>>> import numpy as np
>>> np.set_printoptions(precision=2, suppress=True, linewidth=160, legacy="1.25")
>>> tidy = lambda a: np.round(a, 2) + 0
>>> data = np.load("a.npy")
>>> print(data)
[[ 5  5  5  5  5  5  5  5  5  5  5  5]
 [ 5 10 10 10 10 10 10 10 10 10 10 10]
 [ 5 10 15 15 15 15 15 15 15 15 15 15]
 [ 5 10 15 20 20 20 20 20 20 20 20 20]
 [ 5 10 15 20 25 25 25 25 25 25 25 25]
 [ 5 10 15 20 25 30 30 30 30 30 30 30]
 [ 5 10 15 20 25 30 35 35 35 35 35 35]
 [ 5 10 15 20 25 30 35 40 40 40 40 40]
 [ 5 10 15 20 25 30 35 40 45 45 45 45]
 [ 5 10 15 20 25 30 35 40 45 50 50 50]
 [ 5 10 15 20 25 30 35 40 45 50 55 55]
 [ 5 10 15 20 25 30 35 40 45 50 55 60]]
>>> # equal to its transpose
>>> vals, vecs = np.linalg.eigh(data)
>>> x0 = np.array([3, 0, -3, -3, 3, 0, 1, 0, -2, 2, 3, 3])
>>> print(tidy(vecs * np.abs(vals) @ vecs.T))
[[ 5.  5.  5.  5.  5.  5.  5.  5.  5.  5.  5.  5.]
 [ 5. 10. 10. 10. 10. 10. 10. 10. 10. 10. 10. 10.]
 [ 5. 10. 15. 15. 15. 15. 15. 15. 15. 15. 15. 15.]
 [ 5. 10. 15. 20. 20. 20. 20. 20. 20. 20. 20. 20.]
 [ 5. 10. 15. 20. 25. 25. 25. 25. 25. 25. 25. 25.]
 [ 5. 10. 15. 20. 25. 30. 30. 30. 30. 30. 30. 30.]
 [ 5. 10. 15. 20. 25. 30. 35. 35. 35. 35. 35. 35.]
 [ 5. 10. 15. 20. 25. 30. 35. 40. 40. 40. 40. 40.]
 [ 5. 10. 15. 20. 25. 30. 35. 40. 45. 45. 45. 45.]
 [ 5. 10. 15. 20. 25. 30. 35. 40. 45. 50. 50. 50.]
 [ 5. 10. 15. 20. 25. 30. 35. 40. 45. 50. 55. 55.]
 [ 5. 10. 15. 20. 25. 30. 35. 40. 45. 50. 55. 60.]]
>>> print(tidy(vecs * np.maximum(vals, 0) @ vecs.T))
[[ 5.  5.  5.  5.  5.  5.  5.  5.  5.  5.  5.  5.]
 [ 5. 10. 10. 10. 10. 10. 10. 10. 10. 10. 10. 10.]
 [ 5. 10. 15. 15. 15. 15. 15. 15. 15. 15. 15. 15.]
 [ 5. 10. 15. 20. 20. 20. 20. 20. 20. 20. 20. 20.]
 [ 5. 10. 15. 20. 25. 25. 25. 25. 25. 25. 25. 25.]
 [ 5. 10. 15. 20. 25. 30. 30. 30. 30. 30. 30. 30.]
 [ 5. 10. 15. 20. 25. 30. 35. 35. 35. 35. 35. 35.]
 [ 5. 10. 15. 20. 25. 30. 35. 40. 40. 40. 40. 40.]
 [ 5. 10. 15. 20. 25. 30. 35. 40. 45. 45. 45. 45.]
 [ 5. 10. 15. 20. 25. 30. 35. 40. 45. 50. 50. 50.]
 [ 5. 10. 15. 20. 25. 30. 35. 40. 45. 50. 55. 55.]
 [ 5. 10. 15. 20. 25. 30. 35. 40. 45. 50. 55. 60.]]
>>> print((np.sign(vecs[:, -1].round(6)) == np.sign(vecs[0, -1].round(6))).astype(int))
[1 1 1 1 1 1 1 1 1 1 1 1]
>>> K = np.loadtxt("layer5.csv", delimiter=",")
>>> print(K)
[[0. 0. 0. 2. 0. 0. 0. 0. 1. 0. 0.]
 [0. 0. 1. 0. 0. 3. 3. 0. 0. 0. 1.]
 [0. 3. 0. 0. 0. 1. 0. 0. 0. 3. 3.]
 [0. 0. 0. 1. 0. 0. 0. 0. 1. 0. 0.]
 [0. 0. 0. 0. 2. 0. 0. 2. 0. 0. 0.]
 [0. 1. 2. 0. 0. 3. 3. 0. 0. 3. 0.]
 [0. 3. 0. 0. 0. 3. 0. 0. 0. 3. 2.]
 [0. 0. 0. 0. 0. 0. 0. 3. 0. 0. 0.]
 [3. 0. 0. 0. 0. 0. 0. 0. 2. 0. 0.]
 [0. 3. 0. 0. 0. 0. 2. 0. 0. 0. 2.]
 [0. 1. 1. 0. 0. 1. 3. 0. 0. 0. 0.]]
>>> x0 = np.array([5, 3, 3, 5, 4, -2, -3, 0, 1, -4, 4])
>>> rhs = K @ x0
>>> print(rhs)
[ 11.  -8.   7.   6.   8. -18.  -1.   0.  17.  11.  -5.]
>>> print(tidy(np.linalg.solve(K, K[:, 6])))
[0. 0. 0. 0. 0. 0. 1. 0. 0. 0. 0.]
>>> print(tidy(np.linalg.solve(K.T, K[5])))
[0. 0. 0. 0. 0. 1. 0. 0. 0. 0. 0.]
>>> f, r1 = K[5], K[4]
>>> print(f @ f)
32.0
>>> print(f @ r1)
0.0
>>> pr = (f @ r1) / (f @ f) * f
>>> print(r1 - pr)
[0. 0. 0. 0. 2. 0. 0. 2. 0. 0. 0.]
>>> print((r1 - pr) @ f)
0.0
>>> print(tidy(np.sort(np.linalg.eigvals(K).real)))
[-4.05 -0.75 -0.75 -0.64 -0.26 -0.26 -0.08  2.    3.    3.53  9.27]
>>> print((K != 0).astype(int))
[[0 0 0 1 0 0 0 0 1 0 0]
 [0 0 1 0 0 1 1 0 0 0 1]
 [0 1 0 0 0 1 0 0 0 1 1]
 [0 0 0 1 0 0 0 0 1 0 0]
 [0 0 0 0 1 0 0 1 0 0 0]
 [0 1 1 0 0 1 1 0 0 1 0]
 [0 1 0 0 0 1 0 0 0 1 1]
 [0 0 0 0 0 0 0 1 0 0 0]
 [1 0 0 0 0 0 0 0 1 0 0]
 [0 1 0 0 0 0 1 0 0 0 1]
 [0 1 1 0 0 1 1 0 0 0 0]]
>>> print(K @ K)
[[ 3.  0.  0.  2.  0.  0.  0.  0.  4.  0.  0.]
 [ 0. 16.  7.  0.  0. 20. 12.  0.  0. 21.  9.]
 [ 0. 13.  8.  0.  0. 15. 27.  0.  0.  3.  9.]
 [ 3.  0.  0.  1.  0.  0.  0.  0.  3.  0.  0.]
 [ 0.  0.  0.  0.  4.  0.  0. 10.  0.  0.  0.]
 [ 0. 27.  7.  0.  0. 23. 18.  0.  0. 24. 19.]
 [ 0. 14. 11.  0.  0. 20. 30.  0.  0.  9.  9.]
 [ 0.  0.  0.  0.  0.  0.  0.  9.  0.  0.  0.]
 [ 6.  0.  0.  6.  0.  0.  0.  0.  7.  0.  0.]
 [ 0.  8.  5.  0.  0. 17. 15.  0.  0.  6.  7.]
 [ 0. 13.  3.  0.  0. 16.  6.  0.  0. 15. 10.]]
>>> other = np.linalg.inv(K)
>>> print(tidy(np.linalg.det(K) * np.linalg.det(other)))
1.0
>>> print((np.abs(other) > 1e-9).astype(int))
[[1 0 0 1 0 0 0 0 1 0 0]
 [0 0 1 0 0 1 0 0 0 1 1]
 [0 1 1 0 0 1 1 0 0 1 1]
 [1 0 0 1 0 0 0 0 0 0 0]
 [0 0 0 0 1 0 0 1 0 0 0]
 [0 1 1 0 0 1 1 0 0 1 1]
 [0 1 1 0 0 1 1 0 0 1 1]
 [0 0 0 0 0 0 0 1 0 0 0]
 [1 0 0 1 0 0 0 0 0 0 0]
 [0 1 1 0 0 1 1 0 0 1 1]
 [0 1 1 0 0 1 1 0 0 1 1]]
>>> print(tidy(np.linalg.det(K) * other))
[[ -144.     0.     0.   288.     0.     0.     0.     0.   -72.     0.     0.]
 [    0.     0.   432.     0.     0.  -432.     0.     0.     0.  -648.   864.]
 [    0.  -270.  1674.     0.     0. -2052.   378.     0.     0. -2754.  4158.]
 [ -216.     0.     0.   216.     0.     0.     0.     0.     0.     0.     0.]
 [    0.     0.     0.     0.  -108.     0.     0.    72.     0.     0.     0.]
 [    0.   -54.   162.     0.     0.  -108.   -54.     0.     0.  -162.   270.]
 [    0.   108.  -756.     0.     0.   864.  -108.     0.     0.  1188. -1836.]
 [    0.     0.     0.     0.     0.     0.     0.   -72.     0.     0.     0.]
 [  216.     0.     0.  -432.     0.     0.     0.     0.     0.     0.     0.]
 [    0.   126.  -666.     0.     0.   684.   -90.     0.     0.  1026. -1494.]
 [    0.  -108.   108.     0.     0.  -216.   108.     0.     0.  -324.   540.]]
